% python3 -q
>>> import numpy as np
>>> import numpy.linalg as la
>>> np.set_printoptions(precision=1, suppress=True, linewidth=160)
>>> rd = lambda a: np.round(a, 1) + 0
>>> X = np.loadtxt("arr.csv", delimiter=",")
>>> rd(X)
array([[ 0. , -0.1, -1.1],
       [-1.5,  0.1,  1.6],
       [ 1.2,  0.8, -2.6],
       [ 1.2, -1.4, -1.4],
       [-1.8, -0.7,  1.2],
       [ 1.5,  2. , -1. ]])
>>> A2 = np.c_[X[:, :2] @ np.array([[0, -2], [0, 0]]), np.array([-1, 0, 1, -1, 2, -1])]
>>> rd(A2)
array([[ 0. ,  0.1, -1. ],
       [ 0. ,  3.1,  0. ],
       [ 0. , -2.5,  1. ],
       [ 0. , -2.4, -1. ],
       [ 0. ,  3.6,  2. ],
       [ 0. , -3.1, -1. ]])
>>> rd(la.lstsq(X, A2[:, 0])[0])
array([0., 0., 0.])
>>> la.matrix_rank(A2)
np.int64(2)
>>> rk = la.matrix_rank(A2)
>>> rk
np.int64(2)
>>> ns = la.svd(A2)[2][rk:].T
>>> [int(la.matrix_rank(A2[:i])) for i in range(1, len(A2) + 1)]
[1, 2, 2, 2, 2, 2]
>>> A2 @ ns
array([[0.],
       [0.],
       [0.],
       [0.],
       [0.],
       [0.]])
>>> np.allclose(A2 @ ns, 0)
True
>>> la.matrix_rank(A2.T @ A2), la.matrix_rank(A2 @ A2.T)
(np.int64(2), np.int64(2))
>>> ns[:, 0] / ns[np.abs(ns[:, 0]).round(6).argmax(), 0]
array([1., 0., 0.])
>>> x0 = np.array([3, 0, 1])
>>> y = X @ x0
>>> rd(y)
array([-1.2, -3. ,  1.1,  2.3, -4.2,  3.7])
>>> rd(la.pinv(X) @ X)
array([[1., 0., 0.],
       [0., 1., 0.],
       [0., 0., 1.]])
>>> rd(la.lstsq(X, y)[0])
array([3., 0., 1.])
>>> rng = np.random.default_rng(569539)
>>> y = y + 0.1 * rng.normal(size=6)
>>> rd(y)
array([-1.2, -3. ,  1.2,  2.1, -4.3,  3.7])
>>> coef, *_ = la.lstsq(X, y)
>>> coef.round()
array([3., 0., 1.])
>>> rd(la.norm(y - X @ coef))
np.float64(0.1)
>>> [round(float(la.norm(la.solve(X.T @ X + lam * np.eye(3), X.T @ y))), 2) for lam in (0, 1, 10, 100)]
[3.14, 2.11, 0.93, 0.24]
>>> rd(X.T @ (y - X @ coef))
array([0., 0., 0.])
>>> U, sv, VT = la.svd(X, full_matrices=False)
>>> rd(np.abs(VT[0]))
array([0.6, 0.2, 0.7])
>>> rd(U.T @ X @ VT.T)
array([[5. , 0. , 0. ],
       [0. , 2.5, 0. ],
       [0. , 0. , 1.2]])
>>> rd(sv)
array([5. , 2.5, 1.2])
>>> rd(sv / sv[0])
array([1. , 0.5, 0.2])
>>> (sv > 1e-8).sum()
np.int64(3)
>>> mat = np.load("data.npy")
>>> mat
array([[-3.1, -5. ],
       [-4.3,  1.8],
       [ 5.2, -3. ],
       [-4.4,  4.3],
       [-1. , -3.9],
       [-3.1, -5. ]])
>>> # row 5 repeats row 0
>>> O, Rm = la.qr(mat)
>>> rd(Rm)
array([[ 9.2, -0.8],
       [ 0. , -9.8]])
>>> rd(abs(Rm[0, 0])), rd(la.norm(mat[:, 0]))
(np.float64(9.2), np.float64(9.2))
>>> np.allclose(Rm.T @ Rm, mat.T @ mat)
True
>>> rd(O.T @ O)
array([[1., 0.],
       [0., 1.]])
